$ python -q
>>> import numpy as np
>>> import numpy.linalg as la
>>> np.set_printoptions(suppress=True, linewidth=160)
>>> def tidy(a):
...     return np.round(a, 2) + 0
... 
>>> J = np.array([[-1.0, 0.0, 0.0, 0.0, 0.0, 0.0],
...     [0.0, -1.0, 0.0, 0.0, 0.0, 0.0],
...     [0.0, 0.0, 1.0, 0.0, 0.0, 0.0],
...     [0.0, 0.0, 0.0, 1.0, 0.0, 0.0],
...     [0.0, 0.0, 0.0, 0.0, 1.0, 0.0],
...     [0.0, 0.0, 0.0, 0.0, 0.0, 1.0]])
>>> vec = np.array([1, -3, -1, -1, 0, -2])
>>> target = J @ vec
>>> target
array([-1.,  3., -1., -1.,  0., -2.])
>>> tidy(la.solve(J.T, J[5]))
array([0., 0., 0., 0., 0., 1.])
>>> la.matrix_rank(J - J[0, 0] * np.eye(6))
np.int64(4)
>>> np.prod(np.diag(J)), tidy(la.det(J))
(np.float64(1.0), np.float64(1.0))
>>> evals, vecs = la.eigh(J)
>>> tidy(la.eigvalsh(J @ J))
array([1., 1., 1., 1., 1., 1.])
>>> vecs.T @ J @ vecs
array([[-1.,  0.,  0.,  0.,  0.,  0.],
       [ 0., -1.,  0.,  0.,  0.,  0.],
       [ 0.,  0.,  1.,  0.,  0.,  0.],
       [ 0.,  0.,  0.,  1.,  0.,  0.],
       [ 0.,  0.,  0.,  0.,  1.,  0.],
       [ 0.,  0.,  0.,  0.,  0.,  1.]])
>>> evals.sum(), np.trace(J)
(np.float64(2.0), np.float64(2.0))
>>> (la.matrix_power((J != 0) + (J.T != 0) + np.eye(6), 6) > 0).astype(int)
array([[1, 0, 0, 0, 0, 0],
       [0, 1, 0, 0, 0, 0],
       [0, 0, 1, 0, 0, 0],
       [0, 0, 0, 1, 0, 0],
       [0, 0, 0, 0, 1, 0],
       [0, 0, 0, 0, 0, 1]])
>>> J @ J
array([[1., 0., 0., 0., 0., 0.],
       [0., 1., 0., 0., 0., 0.],
       [0., 0., 1., 0., 0., 0.],
       [0., 0., 0., 1., 0., 0.],
       [0., 0., 0., 0., 1., 0.],
       [0., 0., 0., 0., 0., 1.]])
>>> (J != 0).astype(int)
array([[1, 0, 0, 0, 0, 0],
       [0, 1, 0, 0, 0, 0],
       [0, 0, 1, 0, 0, 0],
       [0, 0, 0, 1, 0, 0],
       [0, 0, 0, 0, 1, 0],
       [0, 0, 0, 0, 0, 1]])
>>> tidy(la.det(J))
np.float64(1.0)
>>> A2 = np.array([[4, 7, 0, 9, 5, 3, -1],
...     [-5, 3, 6, -1, -5, 6, -1],
...     [-6, 2, 5, -5, 7, 5, 0],
...     [-5, -4, 7, -4, -7, 3, 6],
...     [-9, -3, -3, -9, -9, -9, 9],
...     [2, 6, 1, 1, -6, -2, -6],
...     [-3, -9, -7, 3, -8, -5, -6]])
>>> Z = np.array([[0]])
>>> F = np.block([[A2, np.zeros((7, 1))], [np.zeros((1, 7)), Z]])
>>> F
array([[ 4.,  7.,  0.,  9.,  5.,  3., -1.,  0.],
       [-5.,  3.,  6., -1., -5.,  6., -1.,  0.],
       [-6.,  2.,  5., -5.,  7.,  5.,  0.,  0.],
       [-5., -4.,  7., -4., -7.,  3.,  6.,  0.],
       [-9., -3., -3., -9., -9., -9.,  9.,  0.],
       [ 2.,  6.,  1.,  1., -6., -2., -6.,  0.],
       [-3., -9., -7.,  3., -8., -5., -6.,  0.],
       [ 0.,  0.,  0.,  0.,  0.,  0.,  0.,  0.]])
>>> rk = la.matrix_rank(F)
>>> rk
np.int64(7)
>>> ns = la.svd(F)[2][rk:].T
>>> ns.shape
(8, 1)
>>> la.matrix_rank(F.T @ F), la.matrix_rank(F @ F.T)
(np.int64(7), np.int64(7))
>>> [int(la.matrix_rank(np.delete(F, i, axis=0))) for i in range(8)]
[6, 6, 6, 6, 6, 6, 6, 7]
>>> [int(la.matrix_rank(F[:i])) for i in range(1, len(F) + 1)]
[1, 2, 3, 4, 5, 6, 7, 7]
>>> [int(la.matrix_rank(F[:, :j + 1])) for j in range(8)]
[1, 2, 3, 4, 5, 6, 7, 7]
>>> rng = np.random.default_rng(782)
>>> z = rng.permutation(8)
>>> z
array([6, 4, 2, 3, 1, 7, 5, 0])
>>> A2 = F[z][:, z]
>>> np.diag(A2)
array([-6., -9.,  5., -4.,  3.,  0., -2.,  4.])
>>> tidy(np.sort(np.abs(la.eigvals(A2))))
array([ 0.  ,  7.05,  7.05,  9.42,  9.53,  9.53, 10.62, 10.62])
>>> np.allclose(A2, F)
False
>>> vec = np.array([2, -2, -3, -1, -3, 0, -1, 2])
>>> a = np.maximum(F @ vec, 0)
>>> np.maximum(F @ (3 * vec), 0)
array([  0.,   0.,   0.,   0.,  72.,  36., 180.,   0.])
>>> tidy(np.tanh(F @ vec))
array([-1., -1., -1., -1.,  1.,  1.,  1.,  0.])
>>> F * (a > 1e-9)[:, None]
array([[ 0.,  0.,  0.,  0.,  0.,  0., -0.,  0.],
       [-0.,  0.,  0., -0., -0.,  0., -0.,  0.],
       [-0.,  0.,  0., -0.,  0.,  0.,  0.,  0.],
       [-0., -0.,  0., -0., -0.,  0.,  0.,  0.],
       [-9., -3., -3., -9., -9., -9.,  9.,  0.],
       [ 2.,  6.,  1.,  1., -6., -2., -6.,  0.],
       [-3., -9., -7.,  3., -8., -5., -6.,  0.],
       [ 0.,  0.,  0.,  0.,  0.,  0.,  0.,  0.]])
>>> np.flatnonzero(a > 1e-9)
array([4, 5, 6])
